$ python3 -q
>>> import numpy as np
>>> np.set_printoptions(suppress=True, linewidth=100)
>>> F = np.loadtxt("run6.csv", delimiter=",")
>>> print(F)
[[1. 3. 2. 0.]
 [0. 0. 1. 1.]
 [0. 0. 0. 0.]
 [1. 3. 3. 1.]
 [0. 0. 0. 0.]
 [1. 3. 2. 0.]
 [1. 3. 2. 0.]
 [0. 0. 1. 1.]
 [2. 0. 2. 1.]
 [0. 0. 0. 0.]
 [0. 0. 0. 0.]
 [1. 3. 2. 0.]
 [3. 3. 4. 1.]
 [0. 0. 0. 0.]
 [0. 0. 0. 0.]
 [0. 0. 0. 0.]
 [2. 0. 2. 1.]
 [0. 0. 0. 0.]
 [1. 3. 3. 1.]
 [0. 0. 0. 0.]
 [1. 3. 2. 0.]
 [2. 0. 2. 1.]
 [1. 3. 2. 0.]
 [0. 0. 1. 1.]
 [0. 0. 0. 0.]
 [0. 0. 0. 0.]
 [2. 0. 3. 2.]
 [0. 0. 0. 0.]
 [0. 0. 1. 1.]
 [1. 3. 3. 1.]]
>>> # row 4 repeats row 2
>>> print(np.linalg.cond(F) > 100)
True
>>> print(round(np.linalg.norm(F, 2) / np.linalg.norm(F), 3))
0.922
>>> print(np.argsort(-np.linalg.norm(F, axis=0).round(6), kind="stable")[:3])
[2 1 0]
>>> print([round(float(x), 3) for x in np.linalg.svd(F, compute_uv=False)[:3]])
[14.016, 5.4, 2.321]
>>> Xc = F - F.mean(axis=0)
>>> evecs = np.linalg.svd(Xc)[2][:3]
>>> out = Xc - Xc @ evecs.T @ evecs
>>> print(np.round(np.cov(Xc @ evecs.T, rowvar=False), 3) + 0)
[[3.49  0.    0.   ]
 [0.    0.949 0.   ]
 [0.    0.    0.177]]
>>> print(np.round(out.std(axis=0), 3) + 0)
[0. 0. 0. 0.]
>>> X = np.load("w.npy")
>>> print(X.round(3) + 0)
[[0.177 0.009 0.047 0.159 0.047 0.121 0.14  0.177 0.177 0.028 0.084 0.065 0.084]
 [0.009 0.    0.002 0.008 0.002 0.006 0.007 0.009 0.009 0.001 0.004 0.003 0.004]
 [0.047 0.002 0.012 0.042 0.012 0.032 0.037 0.047 0.047 0.007 0.022 0.017 0.022]
 [0.159 0.008 0.042 0.142 0.042 0.108 0.125 0.159 0.159 0.025 0.075 0.058 0.075]
 [0.047 0.002 0.012 0.042 0.012 0.032 0.037 0.047 0.047 0.007 0.022 0.017 0.022]
 [0.121 0.006 0.032 0.108 0.032 0.083 0.096 0.121 0.121 0.019 0.057 0.045 0.057]
 [0.14  0.007 0.037 0.125 0.037 0.096 0.11  0.14  0.14  0.022 0.066 0.052 0.066]
 [0.177 0.009 0.047 0.159 0.047 0.121 0.14  0.177 0.177 0.028 0.084 0.065 0.084]
 [0.177 0.009 0.047 0.159 0.047 0.121 0.14  0.177 0.177 0.028 0.084 0.065 0.084]
 [0.028 0.001 0.007 0.025 0.007 0.019 0.022 0.028 0.028 0.004 0.013 0.01  0.013]
 [0.084 0.004 0.022 0.075 0.022 0.057 0.066 0.084 0.084 0.013 0.04  0.031 0.04 ]
 [0.065 0.003 0.017 0.058 0.017 0.045 0.052 0.065 0.065 0.01  0.031 0.024 0.031]
 [0.084 0.004 0.022 0.075 0.022 0.057 0.066 0.084 0.084 0.013 0.04  0.031 0.04 ]]
>>> # rank 1
>>> left, sig, VT = np.linalg.svd(X)
>>> print(sig.round(3) + 0)
[1. 0. 0. 0. 0. 0. 0. 0. 0. 0. 0. 0. 0.]
>>> out = left[:, :1] @ np.diag(sig[:1]) @ VT[:1]
>>> print(round(np.linalg.norm(X - out) / np.linalg.norm(X), 3))
0.0
>>> r = np.linalg.matrix_rank(X)
>>> print(r)
1
>>> N = np.linalg.svd(X)[2][r:].T
>>> print(N.shape)
(13, 12)
>>> print([int(np.linalg.matrix_rank(np.delete(X, i, axis=0))) for i in range(13)])
[1, 1, 1, 1, 1, 1, 1, 1, 1, 1, 1, 1, 1]
>>> print([int(np.linalg.matrix_rank(X[:i])) for i in range(1, len(X) + 1)])
[1, 1, 1, 1, 1, 1, 1, 1, 1, 1, 1, 1, 1]
>>> print(np.allclose(X @ N, 0))
True
>>> print(np.linalg.matrix_rank(X.T @ X), np.linalg.matrix_rank(X @ X.T))
1 1
>>> vec = np.array([-1, 2, -2, -1, -3, -3, 1, -2, -2, 2, 2, 3, 0])
>>> print(round((vec - X @ vec) @ (X @ vec), 3))
-0.0
>>> print(np.round(np.linalg.eigvalsh(2 * X - np.eye(13)), 3))
[-1. -1. -1. -1. -1. -1. -1. -1. -1. -1. -1. -1.  1.]
>>> print(np.trace(X))
1.0
>>> r0 = np.array([-1, -2, 3])
>>> print(np.round(np.correlate(X[6], X[11], "full"), 3))
[0.004 0.004 0.006 0.006 0.014 0.018 0.018 0.028 0.027 0.035 0.033 0.033 0.052 0.033 0.033 0.035
 0.027 0.028 0.018 0.018 0.014 0.006 0.006 0.004 0.004]
>>> print(np.round(np.polyval(r0, X[6]), 3))
[2.701 2.985 2.925 2.734 2.925 2.799 2.767 2.701 2.701 2.955 2.863 2.894 2.863]
>>> print(np.round(np.convolve(X[6], r0), 3))
[-0.14  -0.287  0.368 -0.177 -0.177  0.206 -0.191 -0.074 -0.088  0.118  0.309 -0.118  0.029  0.022
  0.199]
>>> ev, evecs = np.linalg.eigh(X)
>>> vec = np.array([-2, 5, 5, -5, -2, 2, 0, -4, -2, -2, -1, 5, 2])
>>> print(round(float(np.abs(X).sum(axis=1).max()), 3), np.abs(ev).max())
1.315 1.0
>>> print(round(vec @ X @ vec / (vec @ vec), 3), round(ev[0], 3), ev[-1])
0.082 -0.0 1.0
>>> print((np.sign(evecs[:, -1].round(6)) == np.sign(evecs[0, -1].round(6))).astype(int))
[1 1 1 1 1 1 1 1 1 1 1 1 1]
>>> K = np.loadtxt("arr.csv", delimiter=",")
>>> print(K)
[[ 2.  1.  0.  0.]
 [-2. -2.  0.  0.]
 [ 0.  0.  2.  1.]
 [ 0.  0. -2. -2.]]
>>> # 2 blocks once reordered
>>> def softmax(z):
...     e = np.exp(z - z.max(axis=-1, keepdims=True))
...     return e / e.sum(axis=-1, keepdims=True)
... 
>>> print(np.round(softmax(10 * K[2]), 3) + 0)
[0. 0. 1. 0.]
>>> print(np.round(softmax(K).sum(axis=1), 3))
[1. 1. 1. 1.]
>>> print(np.round(softmax(K[2]), 3))
[0.083 0.083 0.61  0.225]
>>> S = K @ K.T / np.sqrt(4)
>>> print(softmax(S).round(6).argmax(axis=1))
[0 1 2 3]
>>> print(np.round(softmax(S)[2] @ K, 3))
[ 0.    -0.07   1.705  0.849]
>>> C2 = K.T @ K
>>> print(np.allclose(C2, C2.T))
True
>>> print(C2)
[[8. 6. 0. 0.]
 [6. 5. 0. 0.]
 [0. 0. 8. 6.]
 [0. 0. 6. 5.]]
>>> print((K @ K.T).shape)
(4, 4)
>>> print(np.round(np.linalg.eigvalsh(C2)[::-1], 3))
[12.685 12.685  0.315  0.315]
>>> vec = np.array([3, 0, 4, 2])
>>> h1 = np.maximum(K @ vec, 0)
>>> print(K.T @ h1)
[12.  6. 20. 10.]
>>> print(h1)
[ 6.  0. 10.  0.]
>>> print(np.round(np.tanh(K @ vec), 3))
[ 1. -1.  1. -1.]
>>> print(K * (h1 > 1e-9)[:, None])
[[ 2.  1.  0.  0.]
 [-0. -0.  0.  0.]
 [ 0.  0.  2.  1.]
 [ 0.  0. -0. -0.]]
>>> print(np.round(np.linalg.norm(K, axis=0), 3))
[2.828 2.236 2.828 2.236]
>>> print(np.round(np.linalg.norm(K, 1), 3), round(float(np.linalg.norm(K, np.inf)), 3))
4.0 4.0
>>> print(round(float(np.linalg.norm(K, "nuc")), 3))
8.246
>>> print(np.round(np.linalg.norm(K, axis=1), 3))
[2.236 2.828 2.236 2.828]
>>> print(K[2] @ K[1])
0.0
>>> print(np.round(np.linalg.norm(K[2], 1), 3), round(np.linalg.norm(K[2], np.inf), 3))
3.0 2.0
>>> rng = np.random.default_rng(872)
>>> idx = rng.permutation(4)
>>> out = K[:, idx] * rng.choice([-1, 1], 4)
>>> print(out)
[[-1.  0.  0.  2.]
 [ 2.  0.  0. -2.]
 [-0.  1.  2.  0.]
 [-0. -2. -2.  0.]]
>>> left, _, VT = np.linalg.svd(K.T @ out)
>>> print(np.round(left @ VT, 3) + 0)
[[ 0.  0.  0.  1.]
 [-1.  0.  0.  0.]
 [ 0.  0.  1.  0.]
 [ 0.  1.  0.  0.]]
>>> print(np.round(np.linalg.lstsq(K, out)[0], 3) + 0)
[[ 0.  0.  0.  1.]
 [-1.  0.  0.  0.]
 [ 0.  0.  1.  0.]
 [ 0.  1.  0.  0.]]
>>> feats = np.load("block17.npy")
>>> print(feats.round(3))
[[ -2.742  -7.443   9.093  -6.946  -3.877  -6.198 -12.24   -0.11    1.697]
 [ -2.711   6.999 -15.463   0.666   5.479   3.681   5.383  -4.872  -2.8  ]
 [ -5.306  -6.128   3.502  -9.099  -2.136  -6.341 -13.61   -2.958   0.703]
 [  7.706  -0.931  11.657   8.057  -3.274   2.492   7.793   7.557   2.045]
 [ -6.441   3.887 -15.038  -5.103   4.753   0.041  -2.728  -7.348  -2.679]
 [  5.847   5.641  -1.964   9.444   1.632   6.227  13.643   3.629  -0.428]
 [  4.742  -5.748  15.986   2.242  -5.371  -2.002  -1.508   6.366   2.872]
 [ -7.84   -1.354  -7.941  -9.404   1.839  -4.107 -10.73   -6.925  -1.363]
 [ -6.603   3.641 -14.829  -5.411   4.649  -0.193  -3.215  -7.418  -2.639]
 [ -7.474  -3.042  -4.588  -9.884   0.617  -5.112 -12.362  -6.021  -0.753]
 [  6.392   5.026  -0.205   9.726   1.044   6.028  13.525   4.345  -0.112]
 [  2.475  -7.099  15.325  -0.98   -5.462  -3.845  -5.778   4.683   2.778]
 [ -7.872  -0.729  -9.047  -9.112   2.255  -3.694 -10.007  -7.163  -1.565]
 [ -7.754   0.683 -11.297  -8.24    3.13   -2.681  -8.151  -7.52   -1.979]
 [  7.794  -0.432  10.923   8.416  -2.981   2.869   8.502   7.475   1.91 ]
 [ -4.957   5.565 -15.956  -2.577   5.327   1.79    1.035  -6.509  -2.865]
 [  7.578  -1.453  12.379   7.641  -3.568   2.083   7.009   7.61    2.179]
 [ -3.879  -7.021   6.887  -7.985  -3.209  -6.371 -13.043  -1.319   1.306]
 [  4.651   6.597  -5.156   8.62    2.667   6.395  13.423   2.187  -0.998]
 [  2.203  -7.205  15.149  -1.338  -5.436  -4.028  -6.222   4.462   2.749]
 [  7.797   1.715   7.27    9.546  -1.59    4.336  11.12    6.765   1.241]
 [ -3.515   6.593 -15.822  -0.438   5.494   3.078   3.958  -5.493  -2.857]
 [ -7.774   0.567 -11.125  -8.323   3.062  -2.768  -8.314  -7.5    -1.947]
 [  0.423  -7.65   13.581  -3.545  -5.108  -5.054  -8.826   2.936   2.482]
 [ -0.009  -7.697  13.096  -4.049  -4.988  -5.262  -9.384   2.544   2.398]
 [  1.034  -7.543  14.197  -2.812  -5.25   -4.734  -7.989   3.474   2.588]
 [ -1.709   7.37  -14.785   1.972   5.372   4.341   6.996  -4.052  -2.688]
 [  7.872   0.687   9.119   9.09   -2.283   3.665   9.956   7.177   1.579]
 [  4.879   6.447  -4.602   8.794   2.49    6.385  13.503   2.451  -0.9  ]
 [ -4.768  -6.522   4.876  -8.71   -2.577  -6.391 -13.466  -2.321   0.948]
 [ -7.577  -2.719  -5.272  -9.83    0.862  -4.934 -12.09   -6.225  -0.877]
 [ -4.032   6.274 -15.954  -1.178   5.466   2.65    2.971  -5.873  -2.875]
 [ -6.903   3.124 -14.342  -6.016   4.418  -0.668  -4.192  -7.529  -2.546]
 [ -7.872  -0.66   -9.164  -9.076   2.3    -3.647  -9.924  -7.186  -1.587]
 [ -3.673   6.501 -15.871  -0.662   5.489   2.95    3.662  -5.611  -2.864]
 [ -5.984  -5.5     1.547  -9.522  -1.494  -6.187 -13.63   -3.804   0.353]
 [  5.456   6.003  -3.093   9.2     2.003   6.316  13.631   3.141  -0.63 ]
 [ -4.16    6.187 -15.973  -1.367   5.454   2.538   2.715  -5.965  -2.877]
 [ -3.782  -7.066   7.09   -7.901  -3.272  -6.362 -12.985  -1.213   1.343]
 [ -3.615   6.535 -15.854  -0.58    5.491   2.997   3.771  -5.568  -2.861]
 [  7.817  -0.261  10.661   8.531  -2.878   2.995   8.737   7.439   1.861]
 [  7.856   1.155   8.3     9.318  -1.973   3.978  10.507   7.006   1.429]
 [  1.232  -7.499  14.38   -2.569  -5.29   -4.623  -7.705   3.646   2.619]
 [  5.325  -5.224  15.856   3.164  -5.233  -1.407  -0.193   6.742   2.842]
 [ -7.527  -2.883  -4.928  -9.86    0.739  -5.025 -12.23   -6.124  -0.815]]
>>> # rows and columns are dependent
>>> Xc = feats - feats.mean(axis=0)
>>> evecs = np.linalg.svd(Xc)[2][:2]
>>> out = Xc - Xc @ evecs.T @ evecs
>>> print(np.round((Xc @ evecs.T).std(axis=0), 3))
[14.59  13.505]
>>> print(np.round(np.diag(evecs.T @ evecs), 3))
[0.155 0.149 0.64  0.247 0.076 0.102 0.466 0.145 0.021]
>>> print(np.linalg.norm(out, axis=1).round(6).argmax())
0
>>> print(np.round(out.std(axis=0), 3) + 0)
[0. 0. 0. 0. 0. 0. 0. 0. 0.]
